% ipython --no-banner

In [1]: import numpy as np

In [2]: from numpy import linalg as LA

In [3]: np.set_printoptions(precision=3, suppress=True, linewidth=160, sign=" ")

In [4]: rd = lambda a: np.round(a, 3) + 0

In [5]: mat = np.load("m.npy")

In [6]: mat
Out[6]: 
array([[ 0.49,  0.18, -0.45,  0.5 , -0.5 ],
       [-0.43,  0.52,  0.46, -0.46,  0.69],
       [-0.28,  0.75,  2.12, -1.17,  1.08],
       [ 0.34,  1.7 ,  2.16, -0.82,  0.86],
       [ 0.65, -1.69, -0.38,  0.53, -1.27],
       [ 2.  ,  2.74,  0.47,  0.96, -0.73],
       [-1.03,  3.23, -3.43,  1.11,  1.12],
       [ 5.58,  0.75,  4.23,  1.17, -3.63],
       [ 0.13,  1.96,  0.34, -0.06,  0.65],
       [-0.54, -2.45,  1.67, -1.15,  0.09]])

In [7]: # looks like rank 3

In [8]: W2 = mat[[1, 8]].astype(float)

In [9]: for _ in range(5):
   ...:     idx = LA.norm(mat[:, None] - W2, axis=-1).argmin(axis=1)
   ...:     W2 = np.array([mat[idx == j].mean(axis=0) for j in range(2)])
   ...: 

In [10]: idx
Out[10]: array([ 0,  0,  0,  1,  0,  1,  1,  1,  1,  0])

In [11]: np.bincount(idx)
Out[11]: array([ 5,  5])

In [12]: rd(W2[1] - W2[0])
Out[12]: array([ 1.426,  2.614,  0.07 ,  0.822, -0.364])

In [13]: left, sv, VT = LA.svd(mat)

In [14]: np.argmax(sv[:-1] / (sv[1:] + 1e-6)) + 1
Out[14]: np.int64(3)

In [15]: rd(sv)
Out[15]: array([ 8.913,  6.337,  4.763,  0.   ,  0.   ])

In [16]: Y = left[:, :3] @ np.diag(sv[:3]) @ VT[:3]

In [17]: rd(Y)
Out[17]: 
array([[ 0.49,  0.18, -0.45,  0.5 , -0.5 ],
       [-0.43,  0.52,  0.46, -0.46,  0.69],
       [-0.28,  0.75,  2.12, -1.17,  1.08],
       [ 0.34,  1.7 ,  2.16, -0.82,  0.86],
       [ 0.65, -1.69, -0.38,  0.53, -1.27],
       [ 2.  ,  2.74,  0.47,  0.96, -0.73],
       [-1.03,  3.23, -3.43,  1.11,  1.12],
       [ 5.58,  0.75,  4.23,  1.17, -3.63],
       [ 0.13,  1.96,  0.34, -0.06,  0.65],
       [-0.54, -2.45,  1.67, -1.15,  0.09]])

In [18]: rd(np.abs(mat - Y).max())
Out[18]: np.float64(0.0)

In [19]: left, sv, VT = LA.svd(mat)

In [20]: evecs = VT[:(sv > 1e-8).sum()]

In [21]: rng = np.random.default_rng(7119)

In [22]: x0 = mat[2] + 4 * mat[8] + rng.integers(2) * np.eye(5)[2]

In [23]: x0
Out[23]: array([ 0.24,  8.59,  4.48, -1.41,  3.68])

In [24]: rd(LA.norm(x0 - evecs.T @ evecs @ x0))
Out[24]: np.float64(0.389)

In [25]: LA.matrix_rank(np.vstack([mat, x0]))
Out[25]: np.int64(4)

In [26]: rd(mat @ LA.pinv(mat) @ mat)
Out[26]: 
array([[ 0.49,  0.18, -0.45,  0.5 , -0.5 ],
       [-0.43,  0.52,  0.46, -0.46,  0.69],
       [-0.28,  0.75,  2.12, -1.17,  1.08],
       [ 0.34,  1.7 ,  2.16, -0.82,  0.86],
       [ 0.65, -1.69, -0.38,  0.53, -1.27],
       [ 2.  ,  2.74,  0.47,  0.96, -0.73],
       [-1.03,  3.23, -3.43,  1.11,  1.12],
       [ 5.58,  0.75,  4.23,  1.17, -3.63],
       [ 0.13,  1.96,  0.34, -0.06,  0.65],
       [-0.54, -2.45,  1.67, -1.15,  0.09]])

In [27]: np.allclose(mat[:-1].T @ LA.lstsq(mat[:-1].T, mat[-1])[0], mat[-1])
Out[27]: True

In [28]: np.abs(np.diag(LA.qr(mat)[1])) > 1e-9
Out[28]: array([ True,  True,  True, False, False])

In [29]: np.unique(mat.round(6), axis=0).shape
Out[29]: (10, 5)

In [30]: mat @ mat
ValueError: matmul: Input operand 1 has a mismatch in its core dimension 0, with gufunc signature (n?,k),(k,m?)->(n?,m?) (size 10 is different from 5)


In [31]: cov = mat.T @ mat

In [32]: (mat @ mat.T).shape
Out[32]: (10, 10)

In [33]: LA.matrix_rank(cov)
Out[33]: np.int64(3)

In [34]: rd(np.diag(cov))
Out[34]: array([ 37.547,  34.958,  42.502,   7.632,  19.64 ])
